$ ipython --no-banner

In [1]: import numpy as np

In [2]: np.set_printoptions(suppress=True, linewidth=140)

In [3]: tidy = lambda a: np.round(a, 2) + 0

In [4]: F = np.array([[-4, 2, 2], [2, -4, 2], [2, 2, -4]])

In [5]: w, evecs = np.linalg.eigh(F)

In [6]: vec = np.array([-4, 5, 4])

In [7]: tidy(evecs * np.abs(w) @ evecs.T)
Out[7]: 
array([[ 4., -2., -2.],
       [-2.,  4., -2.],
       [-2., -2.,  4.]])

In [8]: np.abs(F).sum(axis=1).max(), np.abs(w).max()
Out[8]: (np.int64(8), np.float64(6.0))

In [9]: (np.sign(evecs[:, -1].round(6)) == np.sign(evecs[0, -1].round(6))).astype(int)
Out[9]: array([1, 1, 1])

In [10]: Uu, sv, VT = np.linalg.svd(F)

In [11]: evecs = VT[:(sv > 1e-8).sum()]

In [12]: rng = np.random.default_rng(56)

In [13]: vec = F[2] + 4 * F[1] + rng.integers(2) * np.eye(3)[2]

In [14]: vec
Out[14]: array([ 10., -14.,   4.])

In [15]: np.allclose(evecs.T @ evecs @ vec, vec)
Out[15]: True

In [16]: tidy(np.diag(evecs.T @ evecs))
Out[16]: array([0.67, 0.67, 0.67])

In [17]: X = np.load("sample12.npy")

In [18]: X
Out[18]: 
array([[1.  , 0.2 , 0.04],
       [0.2 , 1.  , 0.2 ],
       [0.04, 0.2 , 1.  ]])

In [19]: vec = np.ones(3)

In [20]: for _ in range(7):
    ...:     vec = X @ vec
    ...:     vec /= np.linalg.norm(vec)
    ...:     print(round(vec @ X @ vec, 2))
    ...: 
1.3
1.3
1.3
1.3
1.3
1.3
1.3

In [21]: tidy(np.linalg.eigvalsh(X)[-1])
Out[21]: np.float64(1.3)

In [22]: K = np.load("run12.npy")

In [23]: K
Out[23]: 
array([[-0.44, -1.  ,  0.3 ],
       [-0.93, -1.78, -3.25],
       [-0.29, -0.61, -1.11],
       [-0.76, -1.59, -0.73],
       [-0.09, -0.91,  2.8 ],
       [ 0.  , -0.02, -0.01],
       [-1.26, -2.99,  0.82],
       [-0.74, -1.55, -0.8 ],
       [-0.07, -0.41,  1.35],
       [-0.48, -1.41,  1.73],
       [-0.23, -0.8 ,  2.77]])

In [24]: np.argsort(-np.linalg.norm(K, axis=0).round(6), kind="stable")[:3]
Out[24]: array([2, 1, 0])

In [25]: np.linalg.cond(K) > 100
Out[25]: np.False_

In [26]: tidy(np.linalg.norm(K, 2) / np.linalg.norm(K))
Out[26]: np.float64(0.75)

In [27]: D = np.linalg.norm(K[:, None] - K[None], axis=-1)

In [28]: tidy(D[5])
Out[28]: array([1.12, 3.8 , 1.28, 1.89, 2.95, 0.  , 3.33, 1.87, 1.42, 2.28, 2.9 ])

In [29]: np.unravel_index(D.round(6).argmax(), D.shape)
Out[29]: (np.int64(1), np.int64(4))

In [30]: Xs = (K - K.mean(axis=0)) / K.std(axis=0)

In [31]: tidy(Xs.std(axis=0))
Out[31]: array([1., 1., 1.])

In [32]: beta = np.linalg.lstsq(np.delete(Xs, 2, axis=1), Xs[:, 2])[0]

In [33]: tidy(1 - np.var(Xs[:, 2] - np.delete(Xs, 2, axis=1) @ beta))
Out[33]: np.float64(0.84)

In [34]: np.abs(beta).argmax()
Out[34]: np.int64(0)

In [35]: J = np.load("x.npy")

In [36]: J
Out[36]: 
array([[1, 2, 1],
       [2, 1, 3],
       [0, 3, 3]])

In [37]: vec = np.array([0, 2, 1])

In [38]: h = np.maximum(J @ vec, 0)

In [39]: np.flatnonzero(h > 1e-9)
Out[39]: array([0, 1, 2])

In [40]: u, g = J[1], J[2]

In [41]: u @ u
Out[41]: np.int64(14)

In [42]: u @ g
Out[42]: np.int64(12)

In [43]: pr = (u @ g) / (u @ u) * u

In [44]: tidy(pr)
Out[44]: array([1.71, 0.86, 2.57])

In [45]: tidy(g - pr)
Out[45]: array([-1.71,  2.14,  0.43])

In [46]: tidy(np.linalg.norm(u + g) ** 2 + np.linalg.norm(u - g) ** 2)
Out[46]: np.float64(64.0)

In [47]: np.linalg.matrix_rank(np.outer(u, g))
Out[47]: np.int64(1)

In [48]: np.outer(u, g)
Out[48]: 
array([[0, 6, 6],
       [0, 3, 3],
       [0, 9, 9]])

In [49]: P = np.triu(np.array([[0, 2, 1], [2, 2, 0], [1, 1, 2]]), 1) + np.eye(3)

In [50]: out = P @ J @ np.linalg.inv(P)

In [51]: P @ J - J @ P
Out[51]: 
array([[ 4.,  3.,  8.],
       [ 0., -4., -2.],
       [ 0.,  0.,  0.]])

In [52]: np.trace(out), np.trace(J)
Out[52]: (np.float64(5.0), np.int64(5))

In [53]: tidy(np.linalg.det(out))
Out[53]: np.float64(-12.0)

In [54]: tidy(np.poly(out))
Out[54]: array([ 1., -5., -6., 12.])

In [55]: w, evecs = np.linalg.eig(J)

In [56]: tidy(w)
Out[56]: array([-1.83,  1.15,  5.68])

In [57]: tidy(np.sort(np.linalg.eigvals(J.T)))
Out[57]: array([-1.83,  1.15,  5.68])

In [58]: np.abs(J).max()
Out[58]: np.int64(3)

In [59]: tidy(np.linalg.svd(J, compute_uv=False))
Out[59]: array([5.74, 1.98, 1.06])

In [60]: np.zeros(3, 3)
TypeError: Cannot interpret '3' as a data type


In [61]: np.linalg.rank(J)
AttributeError: module 'numpy.linalg' has no attribute 'rank'


In [62]: np.count_nonzero(J)
Out[62]: np.int64(8)

In [63]: np.linalg.matrix_rank(J)
Out[63]: np.int64(3)

In [64]: np.diff(J, axis=0)
Out[64]: 
array([[ 1, -1,  2],
       [-2,  2,  0]])

In [65]: J.sum(axis=1)
Out[65]: array([4, 6, 6])

In [66]: A = np.loadtxt("test0.csv", delimiter=",")

In [67]: A
Out[67]: 
array([[1.  , 0.2 , 0.04],
       [0.2 , 1.  , 0.2 ],
       [0.04, 0.2 , 1.  ]])

In [68]: def softmax(z):
    ...:     e = np.exp(z - z.max(axis=-1, keepdims=True))
    ...:     return e / e.sum(axis=-1, keepdims=True)
    ...: 

In [69]: tidy(softmax(A[2]))
Out[69]: array([0.21, 0.25, 0.55])

In [70]: tidy(softmax(10 * A[2]))
Out[70]: array([0., 0., 1.])

In [71]: softmax(A).sum(axis=1)
Out[71]: array([1., 1., 1.])

In [72]: tidy(softmax(A[2] + 4))
Out[72]: array([0.21, 0.25, 0.55])

In [73]: scores = A @ A.T / np.sqrt(3)

In [74]: tidy(softmax(scores))
Out[74]: 
array([[0.44, 0.3 , 0.26],
       [0.29, 0.42, 0.29],
       [0.26, 0.3 , 0.44]])

In [75]: tidy(softmax(scores + np.triu(np.full(scores.shape, -np.inf), 1)))
Out[75]: 
array([[1.  , 0.  , 0.  ],
       [0.4 , 0.6 , 0.  ],
       [0.26, 0.3 , 0.44]])

In [76]: lab = rng.permutation(3)

In [77]: lab
Out[77]: array([0, 2, 1])

In [78]: out = A[lab][:, lab]

In [79]: tidy(np.sort(np.abs(np.linalg.eigvals(out))))
Out[79]: array([0.74, 0.96, 1.3 ])

In [80]: out
Out[80]: 
array([[1.  , 0.04, 0.2 ],
       [0.04, 1.  , 0.2 ],
       [0.2 , 0.2 , 1.  ]])

In [81]: np.allclose(out, A)
Out[81]: False

In [82]: Q, R = np.linalg.qr(A)

In [83]: np.allclose(R.T @ R, A.T @ A)
Out[83]: True

In [84]: tidy(Q)
Out[84]: 
array([[-0.98,  0.2 ,  0.  ],
       [-0.2 , -0.96, -0.2 ],
       [-0.04, -0.19,  0.98]])

In [85]: vec = np.array([-1, 2, 1])

In [86]: y = A @ vec

In [87]: tidy(y)
Out[87]: array([-0.56,  2.  ,  1.36])

In [88]: tidy(np.linalg.solve(A.T, A[0]))
Out[88]: array([1., 0., 0.])

In [89]: tidy(np.linalg.solve(A, y))
Out[89]: array([-1.,  2.,  1.])

In [90]: tidy(np.linalg.solve(A, y + A[:, 0]))
Out[90]: array([0., 2., 1.])

In [91]: W2 = np.array([[1, 0, -3], [-1, -2, 1], [-2, 3, 1]])

In [92]: W0 = (rng.random((21, 3)) < 0.25) @ W2

In [93]: W0
Out[93]: 
array([[ 0,  0,  0],
       [ 1,  0, -3],
       [-2,  3,  1],
       [-2,  3,  1],
       [ 0,  0,  0],
       [ 1,  0, -3],
       [ 0,  0,  0],
       [ 1,  0, -3],
       [ 0,  0,  0],
       [ 0,  0,  0],
       [-2,  3,  1],
       [ 0,  0,  0],
       [ 0,  0,  0],
       [-1, -2,  1],
       [ 0,  0,  0],
       [ 0,  0,  0],
       [ 0,  0,  0],
       [ 1,  0, -3],
       [ 0,  0,  0],
       [ 0,  0,  0],
       [ 0,  0,  0]])

In [94]: Xs = W0 - W0.mean(axis=0)

In [95]: evecs = np.linalg.svd(Xs)[2][:2]

In [96]: out = Xs - Xs @ evecs.T @ evecs

In [97]: tidy(np.linalg.norm(out) / np.linalg.norm(Xs))
Out[97]: np.float64(0.13)

In [98]: E = np.load("case11.npy")

In [99]: E
Out[99]: 
array([[4., 0., 3.],
       [0., 4., 0.],
       [3., 0., 4.]])

In [100]: vec = np.ones(3)

In [101]: for _ in range(7):
     ...:     vec = E @ vec
     ...:     vec /= np.linalg.norm(vec)
     ...:     print(round(vec @ E @ vec, 2))
     ...: 
6.58
6.85
6.95
6.98
6.99
7.0
7.0

In [102]: tidy(np.linalg.eigvalsh(E)[-1])
Out[102]: np.float64(7.0)

In [103]: tidy(vec)
Out[103]: array([0.71, 0.01, 0.71])

In [104]: w, evecs = np.linalg.eigh(E)

In [105]: vec = np.array([0, 4, 8])

In [106]: tidy(evecs * np.sqrt(w) @ evecs.T)
Out[106]: 
array([[1.82, 0.  , 0.82],
       [0.  , 2.  , 0.  ],
       [0.82, 0.  , 1.82]])

In [107]: vec @ E @ vec / (vec @ vec), w[0], w[-1]
Out[107]: (np.float64(4.0), np.float64(1.0), np.float64(7.0))

In [108]: (np.sign(evecs[:, -1].round(6)) == np.sign(evecs[0, -1].round(6))).astype(int)
Out[108]: array([1, 0, 1])

In [109]: tidy(evecs * np.abs(w) @ evecs.T)
Out[109]: 
array([[4., 0., 3.],
       [0., 4., 0.],
       [3., 0., 4.]])
